In [1]: import numpy as np

In [2]: import numpy.linalg as la

In [3]: np.set_printoptions(suppress=True, linewidth=140)

In [4]: other = np.array([[7, 1, 5, 8, 2],
   ...:     [6, 5, 5, 1, 7],
   ...:     [3, 2, 5, 7, 5],
   ...:     [2, 5, 6, 3, 5],
   ...:     [2, 1, 7, 0, 7]])

In [5]: C = np.array([[4, -6, 9, 3], [2, 7, -1, -7], [3, -6, -6, 3], [0, -1, 0, -1]])

In [6]: W0 = np.block([[other, np.array([[2, 0, -2, 2],
   ...:     [-1, 0, -1, -2],
   ...:     [1, -1, 2, -2],
   ...:     [-1, -2, -2, 0],
   ...:     [0, 1, 0, 2]])], [np.zeros((4, 5)), C]])

In [7]: W0
Out[7]: 
array([[ 7.,  1.,  5.,  8.,  2.,  2.,  0., -2.,  2.],
       [ 6.,  5.,  5.,  1.,  7., -1.,  0., -1., -2.],
       [ 3.,  2.,  5.,  7.,  5.,  1., -1.,  2., -2.],
       [ 2.,  5.,  6.,  3.,  5., -1., -2., -2.,  0.],
       [ 2.,  1.,  7.,  0.,  7.,  0.,  1.,  0.,  2.],
       [ 0.,  0.,  0.,  0.,  0.,  4., -6.,  9.,  3.],
       [ 0.,  0.,  0.,  0.,  0.,  2.,  7., -1., -7.],
       [ 0.,  0.,  0.,  0.,  0.,  3., -6., -6.,  3.],
       [ 0.,  0.,  0.,  0.,  0.,  0., -1.,  0., -1.]])

In [8]: other = la.inv(W0)

In [9]: np.round(W0 @ other, 3) + 0
Out[9]: 
array([[1., 0., 0., 0., 0., 0., 0., 0., 0.],
       [0., 1., 0., 0., 0., 0., 0., 0., 0.],
       [0., 0., 1., 0., 0., 0., 0., 0., 0.],
       [0., 0., 0., 1., 0., 0., 0., 0., 0.],
       [0., 0., 0., 0., 1., 0., 0., 0., 0.],
       [0., 0., 0., 0., 0., 1., 0., 0., 0.],
       [0., 0., 0., 0., 0., 0., 1., 0., 0.],
       [0., 0., 0., 0., 0., 0., 0., 1., 0.],
       [0., 0., 0., 0., 0., 0., 0., 0., 1.]])

In [10]: np.round(la.slogdet(W0)[0], 3)
Out[10]: np.float64(-1.0)

In [11]: round(la.cond(W0), 3)
Out[11]: np.float64(32.85)

In [12]: rng = np.random.default_rng(688662)

In [13]: z = rng.permutation(9)

In [14]: z
Out[14]: array([1, 8, 5, 6, 2, 3, 7, 4, 0])

In [15]: other = W0[z][:, z]

In [16]: other
Out[16]: 
array([[ 5., -2., -1.,  0.,  5.,  1., -1.,  7.,  6.],
       [ 0., -1.,  0., -1.,  0.,  0.,  0.,  0.,  0.],
       [ 0.,  3.,  4., -6.,  0.,  0.,  9.,  0.,  0.],
       [ 0., -7.,  2.,  7.,  0.,  0., -1.,  0.,  0.],
       [ 2., -2.,  1., -1.,  5.,  7.,  2.,  5.,  3.],
       [ 5.,  0., -1., -2.,  6.,  3., -2.,  5.,  2.],
       [ 0.,  3.,  3., -6.,  0.,  0., -6.,  0.,  0.],
       [ 1.,  2.,  0.,  1.,  7.,  0.,  0.,  7.,  2.],
       [ 1.,  2.,  2.,  0.,  5.,  8., -2.,  2.,  7.]])

In [17]: np.diag(other)
Out[17]: array([ 5., -1.,  4.,  7.,  5.,  3., -6.,  7.,  7.])

In [18]: np.allclose(other, W0)
Out[18]: False

In [19]: other = np.array([[2, 0],
    ...:     [0, 0],
    ...:     [2, 1],
    ...:     [1, 0],
    ...:     [0, 1],
    ...:     [2, 2],
    ...:     [1, 0],
    ...:     [1, 2],
    ...:     [2, 1]])

In [20]: np.einsum("ik,kj->ij", W0, other)
Out[20]: 
array([[38.,  9.],
       [16.,  6.],
       [22., 14.],
       [13.,  5.],
       [23., 16.],
       [17., 29.],
       [-4., -5.],
       [ 0., -3.],
       [-3., -1.]])

In [21]: np.einsum("ik,kj->ji", W0, other)
Out[21]: 
array([[38., 16., 22., 13., 23., 17., -4.,  0., -3.],
       [ 9.,  6., 14.,  5., 16., 29., -5., -3., -1.]])

In [22]: W0 @ other
Out[22]: 
array([[38.,  9.],
       [16.,  6.],
       [22., 14.],
       [13.,  5.],
       [23., 16.],
       [17., 29.],
       [-4., -5.],
       [ 0., -3.],
       [-3., -1.]])

In [23]: np.vstack([W0, other.T]).shape
Out[23]: (11, 9)

In [24]: np.round(W0.mean(axis=0), 3)
Out[24]: array([ 2.222,  1.556,  3.111,  2.111,  2.889,  1.111, -0.889, -0.111, -0.222])

In [25]: W0 - W0[0]
Out[25]: 
array([[ 0.,  0.,  0.,  0.,  0.,  0.,  0.,  0.,  0.],
       [-1.,  4.,  0., -7.,  5., -3.,  0.,  1., -4.],
       [-4.,  1.,  0., -1.,  3., -1., -1.,  4., -4.],
       [-5.,  4.,  1., -5.,  3., -3., -2.,  0., -2.],
       [-5.,  0.,  2., -8.,  5., -2.,  1.,  2.,  0.],
       [-7., -1., -5., -8., -2.,  2., -6., 11.,  1.],
       [-7., -1., -5., -8., -2.,  0.,  7.,  1., -9.],
       [-7., -1., -5., -8., -2.,  1., -6., -4.,  1.],
       [-7., -1., -5., -8., -2., -2., -1.,  2., -3.]])

In [26]: np.round(la.svd(W0, compute_uv=False), 3)
Out[26]: array([22.124, 14.312, 10.994,  8.929,  5.641,  4.869,  4.127,  2.019,  0.673])

In [27]: W0[:, 9]
Traceback (most recent call last):
  Cell In[27], line 1
    W0[:, 9]
IndexError: index 9 is out of bounds for axis 1 with size 9


In [28]: mat = np.loadtxt("test10.csv", delimiter=",")

In [29]: mat
Out[29]: 
array([[-8.,  0.,  0.,  0.],
       [-4., -2.,  0.,  0.],
       [ 3.,  8.,  7.,  0.],
       [-2., -7.,  6.,  6.]])

In [30]: # triangular: eigenvalues sit on the diagonal

In [31]: np.argsort(-la.norm(mat, axis=0).round(6), kind="stable")[:3]
Out[31]: array([1, 0, 2])

In [32]: W1 = np.array([[-2, 0, 0, -1, -1, 1],
    ...:     [-3, 0, 3, -1, 1, -1],
    ...:     [2, -3, 1, 3, 0, 2],
    ...:     [-3, 1, 3, -3, 3, -1]])

In [33]: beta = np.array([-1, 0, -3, -3, -2, -3])

In [34]: hid = np.maximum(mat @ W1 + beta, 0)

In [35]: (hid > 0).mean(axis=0)
Out[35]: array([0.75, 0.  , 0.25, 1.  , 0.75, 0.5 ])

In [36]: C = np.array([[2, 0, 1], [0, 2, 0], [0, 1, 1], [3, 2, 0], [2, 1, 1], [2, 2, 2]])

In [37]: W1 @ C
Out[37]: 
array([[ -7,  -1,  -1],
       [ -9,   0,  -1],
       [ 17,   5,   7],
       [-11,   0,   1]])

In [38]: hid @ C
Out[38]: 
array([[57., 16., 21.],
       [35.,  6., 13.],
       [39., 57., 43.],
       [92., 39., 45.]])

In [39]: Uu, sv, Vt = la.svd(mat)

In [40]: sv.round(3)
Out[40]: array([12.878, 10.224,  7.759,  0.658])

In [41]: np.argmax(sv[:-1] / (sv[1:] + 1e-6)) + 1
Out[41]: np.int64(3)

In [42]: other = Uu[:, :3] @ np.diag(sv[:3]) @ Vt[:3]

In [43]: np.round(la.norm(mat - other, 2), 3), round(float(sv[3]), 3)
Out[43]: (np.float64(0.658), 0.658)

In [44]: np.round(np.abs(mat - other).max(), 3)
Out[44]: np.float64(0.499)

In [45]: la.matrix_rank(mat, rtol=0.05)
Out[45]: np.int64(4)

In [46]: evals, evecs = la.eig(mat)

In [47]: np.round(np.sort(la.eigvals(mat.T)), 3)
Out[47]: array([-8., -2.,  6.,  7.])

In [48]: evals
Out[48]: array([ 6.,  7., -2., -8.])

In [49]: mat @ evecs[:, 0] - evals[0] * evecs[:, 0]
Out[49]: array([0., 0., 0., 0.])

In [50]: np.prod(evals)
Out[50]: np.float64(672.0)

In [51]: A = np.array([[-1.0, -1.4, -0.4, 0.0, -0.6],
    ...:     [-1.6, 0.3, -0.3, -0.6, 0.9],
    ...:     [-0.1, -0.8, 1.5, 0.1, 1.0],
    ...:     [0.6, -0.8, 0.1, -0.6, -1.4],
    ...:     [0.0, 0.8, 1.6, -1.4, -0.5]])

In [52]: A
Out[52]: 
array([[-1. , -1.4, -0.4,  0. , -0.6],
       [-1.6,  0.3, -0.3, -0.6,  0.9],
       [-0.1, -0.8,  1.5,  0.1,  1. ],
       [ 0.6, -0.8,  0.1, -0.6, -1.4],
       [ 0. ,  0.8,  1.6, -1.4, -0.5]])

In [53]: z = rng.permutation(5)

In [54]: other = A[:, z] * rng.choice([-1, 1], 5)

In [55]: other
Out[55]: 
array([[-0. ,  1. ,  0.6,  0.4, -1.4],
       [ 0.6,  1.6, -0.9,  0.3,  0.3],
       [-0.1,  0.1, -1. , -1.5, -0.8],
       [ 0.6, -0.6,  1.4, -0.1, -0.8],
       [ 1.4, -0. ,  0.5, -1.6,  0.8]])

In [56]: Uu, _, Vt = la.svd(A.T @ other)

In [57]: np.round(la.lstsq(A, other)[0], 3) + 0
Out[57]: 
array([[ 0., -1.,  0.,  0.,  0.],
       [ 0.,  0.,  0.,  0.,  1.],
       [ 0.,  0.,  0., -1.,  0.],
       [-1.,  0.,  0.,  0.,  0.],
       [ 0.,  0., -1.,  0.,  0.]])

In [58]: z
Out[58]: array([3, 0, 4, 2, 1])

In [59]: x = np.array([1, 2, 1, 2, 1])

In [60]: rhs = other @ x

In [61]: beta, lr = np.zeros(5), 1 / la.norm(other, 2) ** 2

In [62]: for i in range(300):
    ...:     beta -= lr * other.T @ (other @ beta - rhs)
    ...:     if i % 50 == 0: print(i, round(la.norm(other @ beta - rhs), 3))
    ...: 
0 2.799
50 0.035
100 0.017
150 0.008
200 0.004
250 0.002

In [63]: beta.round(3)
Out[63]: array([1.002, 1.999, 0.999, 2.001, 0.999])

In [64]: round(la.cond(other), 3)
Out[64]: np.float64(8.236)

In [65]: x = np.array([2, 0, 0, 3, 3])

In [66]: rhs = A @ x

In [67]: beta, lr = np.zeros(5), 1 / la.norm(A, 2) ** 2

In [68]: for i in range(6):
    ...:     beta -= lr * A.T @ (A @ beta - rhs)
    ...:     if i % 1 == 0: print(i, round(la.norm(A @ beta - rhs), 3))
    ...: 
0 3.824
1 1.838
2 0.903
3 0.453
4 0.235
5 0.133

In [69]: beta.round(3)
Out[69]: array([1.873, 0.088, 0.056, 3.113, 2.871])

In [70]: round(float(la.cond(A)), 3)
Out[70]: 8.236
